$ ipython --no-banner

In [1]: import numpy as np

In [2]: from numpy import linalg as LA

In [3]: np.set_printoptions(suppress=True, linewidth=100)

In [4]: def tidy(a):
   ...:     return np.round(a, 3) + 0
   ...: 

In [5]: data = np.load("test19.npy")

In [6]: data
Out[6]: 
array([[-1.,  0.],
       [ 0., -1.]])

In [7]: Q = data.astype(float).copy()

In [8]: for j in range(2):
   ...:     Q[:, j] -= Q[:, :j] @ (Q[:, :j].T @ Q[:, j])
   ...:     Q[:, j] /= LA.norm(Q[:, j])
   ...: 

In [9]: Q
Out[9]: 
array([[-1.,  0.],
       [ 0., -1.]])

In [10]: Q.T @ Q
Out[10]: 
array([[1., 0.],
       [0., 1.]])

In [11]: rng = np.random.default_rng(354)

In [12]: idx = rng.permutation(2)

In [13]: idx
Out[13]: array([1, 0])

In [14]: B = data[idx][:, idx]

In [15]: np.diag(B)
Out[15]: array([-1., -1.])

In [16]: tidy(LA.det(B)), tidy(LA.det(data[idx]))
Out[16]: (np.float64(1.0), np.float64(-1.0))

In [17]: tidy(np.sort(np.abs(LA.eigvals(B))))
Out[17]: array([1., 1.])

In [18]: B = data + rng.integers(-2, 3, (2, 1)) @ rng.integers(-2, 3, (1, 2))

In [19]: B
Out[19]: 
array([[-3.,  0.],
       [ 4., -1.]])

In [20]: LA.matrix_rank(B - data, tol=1e-8)
Out[20]: np.int64(1)

In [21]: B - data
Out[21]: 
array([[-2.,  0.],
       [ 4.,  0.]])

In [22]: tidy(np.sort(LA.eigvals(data).real))
Out[22]: array([-1., -1.])

In [23]: (LA.matrix_power((data != 0) + (data.T != 0) + np.eye(2), 2) > 0).astype(int)
Out[23]: 
array([[1, 0],
       [0, 1]])

In [24]: data @ data
Out[24]: 
array([[1., 0.],
       [0., 1.]])

In [25]: (data != 0).astype(int)
Out[25]: 
array([[1, 0],
       [0, 1]])

In [26]: ev, evecs = LA.eigh(data)

In [27]: x0 = np.array([-1, -3])

In [28]: evecs * np.abs(ev) @ evecs.T
Out[28]: 
array([[1., 0.],
       [0., 1.]])

In [29]: x0 @ data @ x0 / (x0 @ x0), ev[0], ev[-1]
Out[29]: (np.float64(-1.0), np.float64(-1.0), np.float64(-1.0))

In [30]: np.abs(data).sum(axis=1).max(), np.abs(ev).max()
Out[30]: (np.float64(1.0), np.float64(1.0))

In [31]: arr = np.load("w.npy")

In [32]: arr
Out[32]: 
array([[ 1.3  ,  0.3  ,  0.8  ,  1.794],
       [-0.5  ,  0.8  ,  0.   ,  0.374],
       [ 0.4  ,  1.4  ,  1.9  ,  3.879],
       [ 0.9  ,  0.   , -0.2  , -0.362],
       [-0.4  , -0.3  , -0.9  , -2.189],
       [-2.   , -0.2  , -0.6  , -1.006],
       [ 0.9  ,  1.4  , -1.8  , -3.811],
       [-1.2  ,  0.   ,  1.5  ,  2.803],
       [-1.2  , -0.4  ,  0.   ,  0.446],
       [ 0.5  , -0.2  ,  0.   , -0.199],
       [ 0.8  ,  1.   ,  0.2  ,  0.239],
       [ 1.   , -0.2  , -1.   , -1.89 ],
       [ 0.5  , -0.3  ,  0.   , -0.184],
       [-1.1  ,  0.2  , -0.3  , -0.615],
       [ 1.   ,  1.4  , -0.4  , -0.749],
       [-0.8  , -0.3  , -1.8  , -3.62 ],
       [-0.8  , -2.1  , -0.9  , -1.489],
       [ 0.5  ,  0.7  ,  1.3  ,  2.612],
       [-0.5  , -0.8  ,  0.6  ,  1.225],
       [-1.   ,  0.1  , -1.5  , -3.291],
       [ 0.5  ,  0.7  , -0.5  , -0.682],
       [-1.8  ,  0.1  ,  0.4  ,  0.599],
       [-2.4  , -0.8  , -1.1  , -2.403]])

In [33]: Q, R = LA.qr(arr)

In [34]: np.allclose(R.T @ R, arr.T @ arr)
Out[34]: True

In [35]: tidy(Q @ R)
Out[35]: 
array([[ 1.3  ,  0.3  ,  0.8  ,  1.794],
       [-0.5  ,  0.8  ,  0.   ,  0.374],
       [ 0.4  ,  1.4  ,  1.9  ,  3.879],
       [ 0.9  ,  0.   , -0.2  , -0.362],
       [-0.4  , -0.3  , -0.9  , -2.189],
       [-2.   , -0.2  , -0.6  , -1.006],
       [ 0.9  ,  1.4  , -1.8  , -3.811],
       [-1.2  ,  0.   ,  1.5  ,  2.803],
       [-1.2  , -0.4  ,  0.   ,  0.446],
       [ 0.5  , -0.2  ,  0.   , -0.199],
       [ 0.8  ,  1.   ,  0.2  ,  0.239],
       [ 1.   , -0.2  , -1.   , -1.89 ],
       [ 0.5  , -0.3  ,  0.   , -0.184],
       [-1.1  ,  0.2  , -0.3  , -0.615],
       [ 1.   ,  1.4  , -0.4  , -0.749],
       [-0.8  , -0.3  , -1.8  , -3.62 ],
       [-0.8  , -2.1  , -0.9  , -1.489],
       [ 0.5  ,  0.7  ,  1.3  ,  2.612],
       [-0.5  , -0.8  ,  0.6  ,  1.225],
       [-1.   ,  0.1  , -1.5  , -3.291],
       [ 0.5  ,  0.7  , -0.5  , -0.682],
       [-1.8  ,  0.1  ,  0.4  ,  0.599],
       [-2.4  , -0.8  , -1.1  , -2.403]])

In [36]: Q.shape, R.shape
Out[36]: ((23, 4), (4, 4))

In [37]: hat = arr @ LA.solve(arr.T @ arr, arr.T)

In [38]: np.allclose(hat @ hat, hat)
Out[38]: True

In [39]: tidy(LA.eigvalsh(hat))
Out[39]: array([0., 0., 0., 0., 0., 0., 0., 0., 0., 0., 0., 0., 0., 0., 0., 0., 0., 0., 0., 1., 1., 1., 1.])

In [40]: x0 = np.array([-2, 2, -1, 0])

In [41]: target = arr @ x0

In [42]: tidy(LA.solve(arr.T @ arr, arr.T @ target))
Out[42]: array([-2.,  2., -1.,  0.])

In [43]: target = target + 0.1 * rng.normal(size=23)

In [44]: tidy(target)
Out[44]: 
array([-2.871,  2.465,  0.061, -1.548,  1.057,  4.168,  2.533,  0.952,  1.686, -1.363,  0.196,
       -1.431, -1.651,  2.799,  1.267,  2.821, -1.717, -0.866, -1.252,  3.673,  0.86 ,  3.249,
        4.326])

In [45]: b, *_ = LA.lstsq(arr, target)

In [46]: [round(float(LA.norm(LA.solve(arr.T @ arr + lam * np.eye(4), arr.T @ target))), 2) for lam in (0, 1, 10, 100)]
Out[46]: [2.96, 2.58, 1.53, 0.4]

In [47]: tidy(b)
Out[47]: array([-1.987,  1.955, -0.998,  0.012])

In [48]: B = np.c_[arr[:, :3] @ np.array([[9, -3, -5], [6, -2, 7], [7, -8, -6]]), np.array([0, 2, 0, 2, 1, 0, 2, 2, 1, 1, 2, 2, 0, 2, 1, 1, 2, 0, 2, 1, 1, 0, 2])]

In [49]: tidy(B)
Out[49]: 
array([[ 19.1, -10.9,  -9.2,   0. ],
       [  0.3,  -0.1,   8.1,   2. ],
       [ 25.3, -19.2,  -3.6,   0. ],
       [  6.7,  -1.1,  -3.3,   2. ],
       [-11.7,   9. ,   5.3,   1. ],
       [-23.4,  11.2,  12.2,   0. ],
       [  3.9,   8.9,  16.1,   2. ],
       [ -0.3,  -8.4,  -3. ,   2. ],
       [-13.2,   4.4,   3.2,   1. ],
       [  3.3,  -1.1,  -3.9,   1. ],
       [ 14.6,  -6. ,   1.8,   2. ],
       [  0.8,   5.4,  -0.4,   2. ],
       [  2.7,  -0.9,  -4.6,   0. ],
       [-10.8,   5.3,   8.7,   2. ],
       [ 14.6,  -2.6,   7.2,   1. ],
       [-21.6,  17.4,  12.7,   1. ],
       [-26.1,  13.8,  -5.3,   2. ],
       [ 17.8, -13.3,  -5.4,   0. ],
       [ -5.1,  -1.7,  -6.7,   2. ],
       [-18.9,  14.8,  14.7,   1. ],
       [  5.2,   1.1,   5.4,   1. ],
       [-12.8,   2. ,   7.3,   0. ],
       [-34.1,  17.6,  13. ,   2. ]])

In [50]: tidy(LA.norm(LA.qr(arr)[0].T @ B, axis=0) ** 2 / ((B ** 2).sum(axis=0) + 1e-12))
Out[50]: array([1.   , 1.   , 1.   , 0.166])

In [51]: LA.matrix_rank(B)
Out[51]: np.int64(4)

In [52]: X = np.load("data.npy")

In [53]: X
Out[53]: 
array([[6., 0., 5., 5., 5.],
       [0., 6., 0., 0., 0.],
       [5., 0., 6., 5., 5.],
       [5., 0., 5., 6., 5.],
       [5., 0., 5., 5., 6.]])

In [54]: tidy(np.poly(X))
Out[54]: array([   1.,  -30.,  210., -460.,  405., -126.])

In [55]: tidy(LA.det(2 * X)), tidy(LA.det(X))
Out[55]: (np.float64(4032.0), np.float64(126.0))

In [56]: np.einsum("ij,ji->", X, X)
Out[56]: np.float64(480.0)

In [57]: tidy(LA.eigvals(X))
Out[57]: array([ 1., 21.,  1.,  1.,  6.])

In [58]: np.kron(np.eye(2, dtype=int), X)
Out[58]: 
array([[6., 0., 5., 5., 5., 0., 0., 0., 0., 0.],
       [0., 6., 0., 0., 0., 0., 0., 0., 0., 0.],
       [5., 0., 6., 5., 5., 0., 0., 0., 0., 0.],
       [5., 0., 5., 6., 5., 0., 0., 0., 0., 0.],
       [5., 0., 5., 5., 6., 0., 0., 0., 0., 0.],
       [0., 0., 0., 0., 0., 6., 0., 5., 5., 5.],
       [0., 0., 0., 0., 0., 0., 6., 0., 0., 0.],
       [0., 0., 0., 0., 0., 5., 0., 6., 5., 5.],
       [0., 0., 0., 0., 0., 5., 0., 5., 6., 5.],
       [0., 0., 0., 0., 0., 5., 0., 5., 5., 6.]])

In [59]: tidy(LA.eigvals(X).sum().real)
Out[59]: np.float64(30.0)

In [60]: Q, R = LA.qr(X)

In [61]: tidy(Q.T @ Q)
Out[61]: 
array([[1., 0., 0., 0., 0.],
       [0., 1., 0., 0., 0.],
       [0., 0., 1., 0., 0.],
       [0., 0., 0., 1., 0.],
       [0., 0., 0., 0., 1.]])

In [62]: tidy(np.abs(np.diag(R)))
Out[62]: array([10.536,  6.   ,  1.411,  1.224,  1.154])

In [63]: tidy(R)
Out[63]: 
array([[-10.536,   0.   , -10.441, -10.441, -10.441],
       [  0.   ,   6.   ,   0.   ,   0.   ,   0.   ],
       [  0.   ,   0.   ,  -1.411,  -0.702,  -0.702],
       [  0.   ,   0.   ,   0.   ,  -1.224,  -0.407],
       [  0.   ,   0.   ,   0.   ,   0.   ,   1.154]])

In [64]: tidy(Q)
Out[64]: 
array([[-0.569,  0.   ,  0.67 ,  0.388, -0.275],
       [ 0.   ,  1.   ,  0.   ,  0.   ,  0.   ],
       [-0.475,  0.   , -0.741,  0.388, -0.275],
       [-0.475,  0.   , -0.032, -0.836, -0.275],
       [-0.475,  0.   , -0.032, -0.018,  0.879]])

In [65]: tidy(Q @ R)
Out[65]: 
array([[6., 0., 5., 5., 5.],
       [0., 6., 0., 0., 0.],
       [5., 0., 6., 5., 5.],
       [5., 0., 5., 6., 5.],
       [5., 0., 5., 5., 6.]])

In [66]: ev, evecs = LA.eigh(X)

In [67]: x0 = np.array([0, 5, 1, 4, 4])

In [68]: np.abs(X).sum(axis=1).max(), tidy(np.abs(ev).max())
Out[68]: (np.float64(21.0), np.float64(21.0))

In [69]: (np.sign(evecs[:, -1].round(6)) == np.sign(evecs[0, -1].round(6))).astype(int)
Out[69]: array([1, 0, 1, 1, 1])

In [70]: tidy(x0 @ X @ x0 / (x0 @ x0)), tidy(ev[0]), tidy(ev[-1])
Out[70]: (np.float64(10.138), np.float64(1.0), np.float64(21.0))

In [71]: tidy(evecs * np.sqrt(ev) @ evecs.T)
Out[71]: 
array([[1.896, 0.   , 0.896, 0.896, 0.896],
       [0.   , 2.449, 0.   , 0.   , 0.   ],
       [0.896, 0.   , 1.896, 0.896, 0.896],
       [0.896, 0.   , 0.896, 1.896, 0.896],
       [0.896, 0.   , 0.896, 0.896, 1.896]])

In [72]: tidy(evecs * np.abs(ev) @ evecs.T)
Out[72]: 
array([[6., 0., 5., 5., 5.],
       [0., 6., 0., 0., 0.],
       [5., 0., 6., 5., 5.],
       [5., 0., 5., 6., 5.],
       [5., 0., 5., 5., 6.]])
